$ ipython --no-banner

In [1]: import numpy as np

In [2]: np.set_printoptions(suppress=True, linewidth=100)

In [3]: def tidy(a):
   ...:     return np.round(a, 1) + 0
   ...: 

In [4]: J = np.load("case11.npy")

In [5]: J
Out[5]: 
array([[122,  -4, -59,  -2,  -8, -40, -24, -28, -80],
       [ -4, 109, -10, -35, -38,  -4, -27, -49, -20],
       [-59, -10, 187,  43,  31,  30, -16, -40,  49],
       [ -2, -35,  43, 109,   3, -28,  19,  10, -18],
       [ -8, -38,  31,   3, 133,  49,  31,   4,  87],
       [-40,  -4,  30, -28,  49,  98,  28,  61,  78],
       [-24, -27, -16,  19,  31,  28, 145,   6, -20],
       [-28, -49, -40,  10,   4,  61,   6, 172,  69],
       [-80, -20,  49, -18,  87,  78, -20,  69, 149]])

In [6]: evals, evecs = np.linalg.eigh(J)

In [7]: x0 = np.array([2, 3, 1, 2, 3, 2, 2, 0, 0])

In [8]: x0 @ J @ x0
Out[8]: np.int64(3379)

In [9]: tidy(evecs * np.maximum(evals, 0) @ evecs.T)
Out[9]: 
array([[122.,  -4., -59.,  -2.,  -8., -40., -24., -28., -80.],
       [ -4., 109., -10., -35., -38.,  -4., -27., -49., -20.],
       [-59., -10., 187.,  43.,  31.,  30., -16., -40.,  49.],
       [ -2., -35.,  43., 109.,   3., -28.,  19.,  10., -18.],
       [ -8., -38.,  31.,   3., 133.,  49.,  31.,   4.,  87.],
       [-40.,  -4.,  30., -28.,  49.,  98.,  28.,  61.,  78.],
       [-24., -27., -16.,  19.,  31.,  28., 145.,   6., -20.],
       [-28., -49., -40.,  10.,   4.,  61.,   6., 172.,  69.],
       [-80., -20.,  49., -18.,  87.,  78., -20.,  69., 149.]])

In [10]: tidy(x0 @ J @ x0 / (x0 @ x0)), tidy(evals[0]), tidy(evals[-1])
Out[10]: (np.float64(96.5), np.float64(2.9), np.float64(380.8))

In [11]: tidy(evecs * np.abs(evals) @ evecs.T)
Out[11]: 
array([[122.,  -4., -59.,  -2.,  -8., -40., -24., -28., -80.],
       [ -4., 109., -10., -35., -38.,  -4., -27., -49., -20.],
       [-59., -10., 187.,  43.,  31.,  30., -16., -40.,  49.],
       [ -2., -35.,  43., 109.,   3., -28.,  19.,  10., -18.],
       [ -8., -38.,  31.,   3., 133.,  49.,  31.,   4.,  87.],
       [-40.,  -4.,  30., -28.,  49.,  98.,  28.,  61.,  78.],
       [-24., -27., -16.,  19.,  31.,  28., 145.,   6., -20.],
       [-28., -49., -40.,  10.,   4.,  61.,   6., 172.,  69.],
       [-80., -20.,  49., -18.,  87.,  78., -20.,  69., 149.]])

In [12]: tidy(np.linalg.eigvalsh(J[1:, 1:]))
Out[12]: array([ 10.6,  21.5,  55.9,  98.9, 150.9, 186.1, 234.3, 343.9])

In [13]: np.abs(J).sum(axis=1).max(), tidy(np.abs(evals).max())
Out[13]: (np.int64(570), np.float64(380.8))

In [14]: np.allclose(J @ J.T, J.T @ J)
Out[14]: True

In [15]: np.allclose(J, J.T)
Out[15]: True

In [16]: assert J == J.T
---------------------------------------------------------------------------
ValueError                                Traceback (most recent call last)
Cell In[16], line 1
----> 1 assert J == J.T

ValueError: The truth value of an array with more than one element is ambiguous. Use a.any() or a.all()

In [17]: out = np.array([[0, 2],
    ...:     [3, 3],
    ...:     [0, 2],
    ...:     [1, 1],
    ...:     [1, 2],
    ...:     [1, 0],
    ...:     [1, 2],
    ...:     [2, 1],
    ...:     [2, 1]])

In [18]: np.einsum("ik,kj->ji", J, out)
Out[18]: 
array([[-302,   85,   76,  -18,  284,  413,  114,  416,  503],
       [ -60,   65,  308,  122,  354,  233,  196,  -12,  212]])

In [19]: np.einsum("ij,ij->i", J, J)
Out[19]: array([27809, 18212, 46517, 16537, 31114, 25894, 25128, 43003, 50540])

In [20]: np.linalg.matrix_rank(J @ out)
Out[20]: np.int64(2)

In [21]: out @ J
---------------------------------------------------------------------------
ValueError                                Traceback (most recent call last)
Cell In[21], line 1
----> 1 out @ J

ValueError: matmul: Input operand 1 has a mismatch in its core dimension 0, with gufunc signature (n?,k),(k,m?)->(n?,m?) (size 9 is different from 2)

In [22]: A = np.loadtxt("test13.csv", delimiter=",")

In [23]: A
Out[23]: 
array([[-1.5,  0.6, -0.9,  1.6,  0.2],
       [-1. ,  0.5, -1.2,  1.6, -0.4],
       [ 0.1, -0.8,  0.7,  0.4, -1.3],
       [-0.9,  0.9,  1.1, -0.6,  0.8],
       [ 0.2, -0.8,  1.2,  1.1,  0.2],
       [-2.8, -0.1, -0.3,  0.8, -0.8],
       [-1.9,  0.5, -0.1,  0. ,  0.1],
       [ 0.5,  0.5, -1. , -2.9,  1.7],
       [-1.4, -0.7,  1. ,  0.1, -0.2],
       [ 0.4,  0.6,  0.6, -0.6,  0.4],
       [ 1.4,  0.3,  1.7, -1.1,  2.6],
       [ 0.8, -0.2,  0.5, -0.8,  0.5]])

In [24]: out = J / np.linalg.norm(J, axis=1, keepdims=True)

In [25]: C2 = out @ out.T

In [26]: tidy(np.linalg.norm(out, axis=1))
Out[26]: array([1., 1., 1., 1., 1., 1., 1., 1., 1.])

In [27]: (np.abs(C2) > 0.9).astype(int)
Out[27]: 
array([[1, 0, 0, 0, 0, 0, 0, 0, 0],
       [0, 1, 0, 0, 0, 0, 0, 0, 0],
       [0, 0, 1, 0, 0, 0, 0, 0, 0],
       [0, 0, 0, 1, 0, 0, 0, 0, 0],
       [0, 0, 0, 0, 1, 0, 0, 0, 0],
       [0, 0, 0, 0, 0, 1, 0, 0, 0],
       [0, 0, 0, 0, 0, 0, 1, 0, 0],
       [0, 0, 0, 0, 0, 0, 0, 1, 0],
       [0, 0, 0, 0, 0, 0, 0, 0, 1]])

In [28]: np.argwhere(np.triu(np.abs(C2) > 0.95, 1))
Out[28]: array([], shape=(0, 2), dtype=int64)

In [29]: (C2 - 2 * np.eye(9)).round(6).argmax(axis=1)
Out[29]: array([1, 0, 8, 2, 8, 8, 4, 5, 5])

In [30]: tidy(C2)
Out[30]: 
array([[ 1. ,  0.2, -0.6,  0. , -0.5, -0.7, -0.2, -0.4, -0.8],
       [ 0.2,  1. , -0.1, -0.5, -0.5, -0.3, -0.4, -0.6, -0.4],
       [-0.6, -0.1,  1. ,  0.4,  0.4,  0.4, -0.1, -0.1,  0.5],
       [ 0. , -0.5,  0.4,  1. ,  0. , -0.2,  0.2,  0. , -0.1],
       [-0.5, -0.5,  0.4,  0. ,  1. ,  0.7,  0.3,  0.3,  0.8],
       [-0.7, -0.3,  0.4, -0.2,  0.7,  1. ,  0.3,  0.7,  0.9],
       [-0.2, -0.4, -0.1,  0.2,  0.3,  0.3,  1. ,  0.2,  0. ],
       [-0.4, -0.6, -0.1,  0. ,  0.3,  0.7,  0.2,  1. ,  0.6],
       [-0.8, -0.4,  0.5, -0.1,  0.8,  0.9,  0. ,  0.6,  1. ]])

In [31]: x0 = np.ones(9)

In [32]: for _ in range(5):
    ...:     x0 = J @ x0
    ...:     x0 /= np.linalg.norm(x0)
    ...:     print(round(x0 @ J @ x0, 1))
    ...: 
357.5
378.3
380.3
380.6
380.7

In [33]: tidy(x0)
Out[33]: array([-0.4, -0.2,  0.3,  0. ,  0.4,  0.4,  0.1,  0.3,  0.6])

In [34]: cen = (A - A.mean(axis=0)) / A.std(axis=0)

In [35]: tidy(cen.std(axis=0))
Out[35]: array([1., 1., 1., 1., 1.])

In [36]: coef = np.linalg.lstsq(np.delete(cen, 2, axis=1), cen[:, 2])[0]

In [37]: np.abs(coef).argmax()
Out[37]: np.int64(1)

In [38]: m1 = np.array([[0, 0, 0, 1, 0, 0, 0],
    ...:     [0, 0, 0, 1, 0, 1, 1],
    ...:     [0, 0, 0, 0, 0, 0, 1],
    ...:     [1, 1, 0, 0, 1, 0, 0],
    ...:     [0, 0, 0, 1, 0, 0, 1],
    ...:     [0, 1, 0, 0, 0, 0, 1],
    ...:     [0, 1, 1, 0, 1, 1, 0]])

In [39]: np.all(np.linalg.eigvalsh(m1) > 0)
Out[39]: np.False_

In [40]: [round(float(np.linalg.det(m1[:i, :i])), 2) + 0 for i in range(1, 8)]
Out[40]: [0.0, 0.0, 0.0, 0.0, 0.0, 0.0, 0.0]

In [41]: tidy(np.linalg.eigvalsh(m1).min())
Out[41]: np.float64(-2.2)

In [42]: M = np.array([[1, 0, 0, 0, 0, 0, 0],
    ...:     [-1, -2, 0, 0, 0, 0, 0],
    ...:     [2, -1, 3, 0, 0, 0, 0],
    ...:     [-1, -3, 2, 0, 0, 0, 0],
    ...:     [1, -1, 2, -3, -2, 0, 0],
    ...:     [0, 0, 2, 2, 1, 2, 0],
    ...:     [-3, -1, 0, 2, -3, -3, 2]])

In [43]: r = np.linalg.matrix_rank(M)

In [44]: r
Out[44]: np.int64(6)

In [45]: N = np.linalg.svd(M)[2][r:].T

In [46]: tidy(N @ N.T)
Out[46]: 
array([[ 0. ,  0. ,  0. ,  0. ,  0. ,  0. ,  0. ],
       [ 0. ,  0. ,  0. ,  0. ,  0. ,  0. ,  0. ],
       [ 0. ,  0. ,  0. ,  0. ,  0. ,  0. ,  0. ],
       [ 0. ,  0. ,  0. ,  0.1, -0.1,  0. , -0.2],
       [ 0. ,  0. ,  0. , -0.1,  0.1,  0. ,  0.3],
       [ 0. ,  0. ,  0. ,  0. ,  0. ,  0. ,  0.1],
       [ 0. ,  0. ,  0. , -0.2,  0.3,  0.1,  0.8]])

In [47]: tidy(N[:, 0] / N[np.abs(N[:, 0]).round(6).argmax(), 0])
Out[47]: array([ 0. ,  0. ,  0. , -0.3,  0.4,  0.1,  1. ])
